$ python -q
>>> import numpy as np
>>> np.set_printoptions(precision=4, suppress=True, linewidth=140, legacy="1.25")
>>> mat = np.diag(np.array([0, 2, 3, -1, 0])) + -3 * np.eye(5, k=1) + -3 * np.eye(5, k=-1)
>>> print(mat)
[[ 0. -3.  0.  0.  0.]
 [-3.  2. -3.  0.  0.]
 [ 0. -3.  3. -3.  0.]
 [ 0.  0. -3. -1. -3.]
 [ 0.  0.  0. -3.  0.]]
>>> # equal to its transpose
>>> print(mat @ mat)
[[  9.  -6.   9.   0.   0.]
 [ -6.  22. -15.   9.   0.]
 [  9. -15.  27.  -6.   9.]
 [  0.   9.  -6.  19.   3.]
 [  0.   0.   9.   3.   9.]]
>>> np.linalg.determinant(mat)
Traceback (most recent call last):
  File "<python-input-6>", line 1, in <module>
    np.linalg.determinant(mat)
    ^^^^^^^^^^^^^^^^^^^^^
AttributeError: module 'numpy.linalg' has no attribute 'determinant'
>>> print(round(np.linalg.det(mat), 4))
243.0
>>> print(np.trace(mat))
4.0
>>> def softmax(z):
...     e = np.exp(z - z.max(axis=-1, keepdims=True))
...     return e / e.sum(axis=-1, keepdims=True)
... 
>>> print(softmax(mat).sum(axis=1))
[1. 1. 1. 1. 1.]
>>> print(softmax(mat[3]))
[0.4053 0.4053 0.0202 0.1491 0.0202]
>>> att = mat @ mat.T / np.sqrt(5)
>>> print(softmax(att)[3] @ mat)
[-0.0338  0.0219 -2.997  -0.9901 -2.9632]
>>> print(softmax(att).round(6).argmax(axis=1))
[0 1 2 3 2]
>>> ev, vecs = np.linalg.eigh(mat)
>>> x = np.array([-1, 1, 0, 2, 2])
>>> print((np.sign(vecs[:, -1].round(6)) == np.sign(vecs[0, -1].round(6))).astype(int))
[1 0 1 0 1]
>>> print(np.abs(mat).sum(axis=1).max(), np.round(np.abs(ev).max(), 4))
9.0 6.8844
>>> print(x @ mat @ x / (x @ x), np.round(ev[0], 4), round(ev[-1], 4))
-2.0 -4.5714 6.8844
>>> print(np.linalg.eigvalsh(mat[1:, 1:]))
[-4.4837 -0.3888  2.3888  6.4837]
>>> X = np.loadtxt("a.csv", delimiter=",")
>>> print(X)
[[  0.487    1.6685   1.9702   4.6315  -1.809    4.3731  -7.3496  -1.7925   2.1416   5.0337  -5.7208  -4.21    -7.5008]
 [  0.9759   0.1702   1.3612   3.0709  -3.092    2.275   -4.1468  -0.8882   0.3952   2.9323  -3.3698  -1.1764  -5.4272]
 [  3.2674  -4.2015   1.8319   3.5087 -12.825   -1.2289   0.5054   0.4291  -4.8906   0.8175  -0.0758   5.7426  -6.746 ]
 [ -2.8272   2.721   -2.4996  -4.7134  11.1705  -0.994    2.835    0.461    2.9277  -2.6252   2.3607  -2.7681   8.8264]
 [  0.977   -2.0115  -0.6052  -1.6367  -3.1509  -2.7787   4.5196   1.1121  -2.7792  -2.6773   3.4514   4.1788   2.0707]
 [ -1.6731   1.4751  -1.3763  -2.7007   6.4473  -0.7105   2.0573   0.2909   1.6836  -1.8088   1.6015  -1.5397   5.4072]
 [  0.7868  -1.4558  -0.0472  -0.2066  -3.3547  -1.7123   2.2994   0.5091  -1.9607  -1.1642   1.7504   2.8295   0.1977]
 [  2.5477  -4.0328   0.4744   0.0886  -9.4214  -3.5716   4.4008   1.2965  -5.2878  -2.1237   3.1991   7.1536  -1.3272]
 [  1.2974  -0.0783   2.0469   4.2302  -4.8748   2.6969  -5.0791  -1.0287   0.1224   3.7943  -3.9076  -1.393   -7.2939]
 [ -2.0308   2.1338  -1.4283  -2.6793   8.0483   0.1338   0.9929  -0.1056   2.4782  -1.2406   0.8189  -2.7717   5.0261]
 [ -2.0346   3.9689  -0.0191   1.1808   7.9125   4.0964  -5.5767  -1.3815   4.8673   3.005   -3.9981  -6.9293  -0.5674]
 [  1.196   -2.4294  -0.1387  -0.6049  -4.7204  -2.3532   3.4663   0.9563  -2.8775  -1.9959   2.4887   4.2564   0.428 ]
 [ -0.2846   3.1612   1.9728   5.0696   1.5656   5.8992  -9.4488  -2.2259   4.2147   6.2317  -7.1992  -7.0659  -7.7441]
 [ -1.4553   0.734   -1.883   -3.9452   6.3802  -1.9034   3.8834   1.0131   0.7952  -3.1655   2.9892   0.0771   7.3083]
 [  0.337    1.754    1.9776   4.6055  -1.5057   4.4391  -7.3534  -1.6959   2.1457   4.7647  -5.4998  -4.3582  -7.445 ]
 [  2.0395  -4.0877  -0.0053  -0.8144  -8.0749  -4.14     5.4251   1.5209  -4.7059  -3.0659   4.0114   6.9782   0.4551]
 [ -1.5698   3.2637  -0.1106   0.8427   6.5488   3.226   -4.4201  -1.0188   3.8937   2.2924  -3.1859  -5.5998  -0.494 ]
 [ -2.3726   2.4458  -2.1202  -3.6003   9.6298  -0.344    1.854    0.2622   2.8055  -1.9849   1.5562  -2.6159   6.913 ]
 [  1.5937  -0.9306   1.9967   3.9     -6.4795   2.2479  -4.0879  -0.796   -0.7518   3.1439  -3.1426   0.0329  -7.3213]
 [ -0.6052   3.3091   1.4874   4.0451   3.1881   5.5213  -8.6266  -2.0797   4.2496   5.4898  -6.3526  -6.9416  -5.9581]
 [  1.6439  -0.3621   2.5462   5.2155  -6.261    3.3989  -6.153   -1.2935   0.0614   4.5668  -4.8085  -1.3622  -9.0418]
 [  1.4773  -0.2578   2.3347   5.1233  -6.3725   3.3448  -6.1233  -1.3025  -0.0526   4.6552  -4.8171  -1.362   -9.0854]
 [  1.1824  -1.7527   0.5647   0.4654  -4.7135  -1.0778   1.1644   0.3063  -2.2747  -0.3799   0.7715   2.9116  -1.5622]
 [ -1.6432   0.851   -2.018   -3.9632   6.4279  -2.069    3.9659   0.6793   0.61    -3.2589   3.0897   0.0403   7.1907]
 [  1.5477  -4.056   -0.4651  -1.9986  -6.4075  -4.3899   6.409    1.4995  -4.8239  -3.786    4.7383   7.0163   2.3848]
 [ -1.6889   2.6397  -0.4485  -0.3587   6.3632   1.9447  -2.2906  -0.6176   3.1398   1.0348  -1.7636  -4.0681   1.51  ]
 [  0.5189  -2.5694  -1.5969  -3.7055  -1.6672  -4.7667   7.4491   1.8288  -3.5482  -4.9975   5.8825   5.3898   5.7872]
 [ -2.4078   1.7136  -2.5349  -4.7729   9.6803  -1.6779   3.9346   0.7426   1.9256  -3.4461   3.231   -1.354    9.0379]
 [  2.3967  -1.7998   2.4045   4.783   -9.3074   1.7623  -3.9118  -0.8508  -2.0636   3.2195  -3.258    1.5479  -8.9086]
 [  1.5385  -3.3232   0.0128  -0.7026  -6.4999  -3.3261   4.5193   1.3252  -4.0341  -2.3871   3.2155   5.6479   0.35  ]
 [ -3.0006   3.7411  -1.5519  -2.327   11.1345   1.6822  -1.6128  -0.4835   4.6485  -0.1896  -0.6365  -5.4187   5.0323]
 [  0.0874  -1.1305  -1.0074  -2.4714   0.1016  -2.7176   4.132    0.8643  -1.4578  -2.7742   3.1887   2.6778   3.8171]
 [ -1.265   -0.1785  -1.9871  -4.2365   4.797   -2.9125   4.97     1.1441  -0.1386  -3.7921   3.9663   1.4199   7.0514]]
>>> labels = X[:, 3] > np.median(X[:, 3])
>>> r0 = X[labels].mean(axis=0) - X[~labels].mean(axis=0)
>>> print(np.argsort(-np.abs(r0).round(6), kind="stable"))
[12  6  4  3 10  9  5  2 11  7  0  8  1]
>>> print(((X - X.mean(axis=0)) @ r0 > 0).astype(int))
[1 1 1 0 0 0 0 0 1 0 1 0 1 0 1 0 1 0 1 1 1 1 1 0 0 0 0 0 1 0 0 0 0]
